% python3 -q
>>> import numpy as np
>>> from numpy import linalg as LA
>>> np.set_printoptions(precision=2, suppress=True, linewidth=200)
>>> def rd(a):
...     return np.round(a, 2) + 0
... 
>>> rng = np.random.default_rng(400)
>>> M = (rng.random((5, 5)) < 0.3) + np.eye(5)
>>> M /= M.sum(axis=1, keepdims=True)
>>> print(rd(M))
[[1.   0.   0.   0.   0.  ]
 [0.5  0.5  0.   0.   0.  ]
 [0.   0.2  0.4  0.2  0.2 ]
 [0.   0.   0.33 0.67 0.  ]
 [0.25 0.   0.25 0.25 0.25]]
>>> np.zeros(5, 5)
Traceback (most recent call last):
  File "<python-input-8>", line 1, in <module>
    np.zeros(5, 5)
    ~~~~~~~~^^^^^^
TypeError: Cannot interpret '5' as a data type
>>> print(rd(LA.norm(M)))
1.61
>>> print(LA.matrix_rank(M))
5
>>> print(rd(LA.svd(M, compute_uv=False)))
[1.18 0.92 0.49 0.32 0.1 ]
>>> print(rd(M - M[0]))
[[ 0.    0.    0.    0.    0.  ]
 [-0.5   0.5   0.    0.    0.  ]
 [-1.    0.2   0.4   0.2   0.2 ]
 [-1.    0.    0.33  0.67  0.  ]
 [-0.75  0.    0.25  0.25  0.25]]
>>> print(np.abs(M).max())
1.0
>>> P = np.triu(np.array([[1, 2, -3, 3, 2],
...     [1, 1, -3, -3, 1],
...     [3, -1, -2, -2, 1],
...     [-3, 1, -3, 1, -1],
...     [-3, 0, 0, 0, 0]]), 1) + np.eye(5)
>>> A2 = P @ M @ LA.inv(P)
>>> print(rd(LA.det(A2)))
0.02
>>> print(rd(np.poly(A2)))
[ 1.   -2.82  2.89 -1.32  0.26 -0.02]
>>> print(rd(P @ M - M @ P))
[[ 1.5  -1.6   3.3  -1.1  -2.1 ]
 [ 0.25 -1.6   1.05 -2.35 -1.85]
 [ 0.25  0.    0.18  0.32 -0.15]
 [-0.25  0.   -0.25  0.42  0.08]
 [ 0.   -0.5   0.75 -0.25 -0.5 ]]
>>> q = M.astype(float).copy()
>>> for j in range(5):
...     q[:, j] -= q[:, :j] @ (q[:, :j].T @ q[:, j])
...     q[:, j] /= LA.norm(q[:, j])
... 
>>> print(rd(q.T @ M))
[[ 1.15  0.22  0.05  0.05  0.05]
 [ 0.    0.49  0.14  0.06  0.06]
 [ 0.    0.    0.56  0.63  0.24]
 [ 0.    0.    0.    0.37 -0.14]
 [ 0.    0.    0.    0.    0.14]]
>>> print(rd(q.T @ q))
[[1. 0. 0. 0. 0.]
 [0. 1. 0. 0. 0.]
 [0. 0. 1. 0. 0.]
 [0. 0. 0. 1. 0.]
 [0. 0. 0. 0. 1.]]
>>> mat = np.load("x.npy")
>>> print(mat)
[[ 3.72 -1.99  2.29 -3.75 -1.01  1.18  2.39  6.04 -2.14 -1.22  3.49]
 [ 1.8  -3.85 -0.32 -1.39  2.1   2.49 -3.26 -5.25 -2.47  4.83  1.26]
 [ 3.6   5.15  2.16  5.3   0.03 -0.17  4.04 -2.45  1.69 -0.08 -1.59]
 [ 1.71 -1.12  0.58  1.81  2.99  3.91  1.15  3.02  4.75  1.39  5.75]
 [ 5.13 -6.65  1.74 -0.58 -0.27 -0.5  -1.23 -1.08  1.28  3.96 -2.42]
 [-2.52 -6.27  1.53  0.3  -4.39 -2.95  0.53  1.67 -3.54  2.43 -1.57]
 [ 1.83 -3.43  4.49 -5.71  2.77 -2.62  1.51  3.19  0.75  0.64  2.06]
 [-0.17  4.64  3.33  2.01 -5.97 -3.49  1.37  0.51 -2.16 -2.79  0.92]
 [ 1.76  4.58  0.63  1.45 -3.23  2.77 -4.17  2.55 -0.67  3.43  4.38]
 [ 2.92  3.32 -2.29 -1.85 -3.17  1.75  3.97  3.98  1.4  -1.18 -4.86]
 [ 1.85 -3.59 -3.3  -2.92 -5.59  0.32  1.34  5.   -0.68  0.57  2.32]
 [-2.5  -0.87 -2.62  0.8  -2.19 -2.9  -5.99  0.69 -2.1  -5.41 -1.49]
 [-4.62 -0.29 -1.57  1.36 -4.93  0.47 -0.78  0.45 -2.77  3.99  5.03]
 [ 0.27 -0.63 -6.76  0.92 -2.53 -0.36  0.71 -3.87  3.82 -0.63  4.  ]
 [-2.71 -0.94 -3.85  1.62  2.18  3.11  4.63  4.25  1.26  1.14  4.19]
 [ 0.51  1.49 -1.52  3.4  -0.35  1.92  2.11  2.22  1.71  7.72  2.81]
 [ 0.19 -2.17 -1.54  2.91  5.09 -4.76 -0.88  2.79  3.08  1.09  4.08]
 [-3.44 -3.13  2.19 -2.36  5.6  -1.49 -2.76  3.86 -2.29  2.55  0.37]
 [ 2.31 -5.61 -0.39 -5.5   2.54  1.93  1.82  1.72  1.61 -1.54 -3.37]
 [ 4.18  6.99  0.61 -1.73 -2.18  1.45  3.73  2.06 -1.87  0.96 -0.98]
 [-2.49 -1.47  0.79 -6.31  5.06 -1.37  1.01  2.67  0.56 -3.65  1.38]
 [-1.89  3.04  5.63  3.59 -0.97  1.66 -0.38  1.13  3.9   4.3   1.95]
 [ 4.34 -2.63 -2.08  0.14  1.42  0.05 -1.58 -6.51  0.98 -4.52  1.27]
 [ 6.68 -2.16 -2.29 -2.    0.44  1.66  4.64  2.3   2.3  -1.7  -1.9 ]]
>>> def softmax(z):
...     e = np.exp(z - z.max(axis=-1, keepdims=True))
...     return e / e.sum(axis=-1, keepdims=True)
... 
>>> print(rd(softmax(mat).sum(axis=1)))
[1. 1. 1. 1. 1. 1. 1. 1. 1. 1. 1. 1. 1. 1. 1. 1. 1. 1. 1. 1. 1. 1. 1. 1.]
>>> S = mat @ mat.T / np.sqrt(11)
>>> print(rd(softmax(S)[1] @ mat))
[ 1.8  -3.85 -0.32 -1.39  2.1   2.49 -3.26 -5.25 -2.47  4.83  1.26]
